$ python -q
>>> import numpy as np
>>> np.set_printoptions(precision=2, suppress=True, linewidth=200)
>>> data = np.loadtxt("run17.csv", delimiter=",")
>>> data
array([[-0.75,  0.29, -0.6 ],
       [-0.66, -0.2 ,  0.72],
       [ 0.09,  0.94,  0.34]])
>>> x = np.array([0, 1, 2])
>>> y = data @ x
>>> y
array([-0.91,  1.25,  1.62])
>>> np.round(np.linalg.solve(data, 4 * y), 2) + 0
array([0., 4., 8.])
>>> np.round(np.linalg.solve(data.T, data[1]), 2) + 0
array([0., 1., 0.])
>>> np.round(np.linalg.solve(data, y + data[:, 2]), 2) + 0
array([0., 1., 3.])
>>> proj = np.triu(np.array([[2, 1, 0], [0, -2, 1], [1, -2, -2]]), 1) + np.eye(3)
>>> B = proj @ data @ np.linalg.inv(proj)
>>> round(np.trace(B), 2), round(np.trace(data), 2)
(np.float64(-0.61), np.float64(-0.61))
>>> print(np.linalg.matrix_rank(B))
3
>>> round(float(np.linalg.det(B)), 2)
1.0
>>> mat = np.load("dump.npy")
>>> mat
array([[ 0,  1, -4],
       [-1,  0,  4],
       [ 4, -4,  0]])
>>> # antisymmetric, zero diagonal
>>> B = np.linalg.invert(data)
Traceback (most recent call last):
  File "<python-input-18>", line 1, in <module>
    B = np.linalg.invert(data)
        ^^^^^^^^^^^^^^^^
AttributeError: module 'numpy.linalg' has no attribute 'invert'
>>> B = np.linalg.inv(data)
>>> print(np.round(data @ B, 2) + 0)
[[1. 0. 0.]
 [0. 1. 0.]
 [0. 0. 1.]]
>>> print(np.allclose(B, data.T))
True
>>> round(float(np.linalg.cond(data)), 2)
1.0
>>> np.linalg.det(data) * B
array([[-0.75, -0.66,  0.09],
       [ 0.29, -0.2 ,  0.94],
       [-0.6 ,  0.72,  0.34]])
>>> print(np.round(np.linalg.det(data) * np.linalg.det(B), 2))
1.0
>>> np.linalg.inv(B)
array([[-0.75,  0.29, -0.6 ],
       [-0.66, -0.2 ,  0.72],
       [ 0.09,  0.94,  0.34]])
>>> K = np.load("test0.npy")
>>> K
array([[ 1., -1.,  1.,  4.],
       [-2.,  0.,  0.,  3.],
       [ 0., -2.,  0.,  2.],
       [ 0.,  0.,  0.,  4.]])
>>> B = K[0, 0] * K[1:] - np.outer(K[1:, 0], K[0])
>>> B
array([[ 0., -2.,  2., 11.],
       [ 0., -2.,  0.,  2.],
       [ 0.,  0.,  0.,  4.]])
>>> np.linalg.matrix_rank(B), np.linalg.matrix_rank(K)
(np.int64(3), np.int64(4))
>>> np.flatnonzero(~B.round(6).any(axis=1))
array([], dtype=int64)
>>> K[:, 0] / K[0, 0]
array([ 1., -2.,  0.,  0.])
>>> f = np.array([4, -1, -2])
>>> np.cross(K[0, :3], K[1, :3])
array([-0., -2., -2.])
>>> np.convolve(K[0], f)
array([ 4., -5.,  3., 17., -6., -8.])
>>> print(np.array([np.convolve(row, f, "same") for row in K]))
[[-5.  3. 17. -6.]
 [ 2.  4. 12. -3.]
 [-8.  2. 12. -2.]
 [ 0.  0. 16. -4.]]
>>> print(np.polyval(f, K[0]))
[ 1.  3.  1. 58.]
>>> f = np.array([0, 1, 2, 3])
>>> B = K + np.outer(f, np.eye(4)[0])
>>> print(B)
[[ 1. -1.  1.  4.]
 [-1.  0.  0.  3.]
 [ 2. -2.  0.  2.]
 [ 3.  0.  0.  4.]]
>>> B = np.array([[2, -2], [0, -2]])
>>> cent = np.kron(B, K)
>>> cent
array([[ 2., -2.,  2.,  8., -2.,  2., -2., -8.],
       [-4.,  0.,  0.,  6.,  4., -0., -0., -6.],
       [ 0., -4.,  0.,  4., -0.,  4., -0., -4.],
       [ 0.,  0.,  0.,  8., -0., -0., -0., -8.],
       [ 0., -0.,  0.,  0., -2.,  2., -2., -8.],
       [-0.,  0.,  0.,  0.,  4., -0., -0., -6.],
       [ 0., -0.,  0.,  0., -0.,  4., -0., -4.],
       [ 0.,  0.,  0.,  0., -0., -0., -0., -8.]])
>>> round(np.linalg.norm(cent, 2), 2), np.round(np.linalg.norm(B, 2) * np.linalg.norm(K, 2), 2)
(np.float64(22.18), np.float64(22.18))
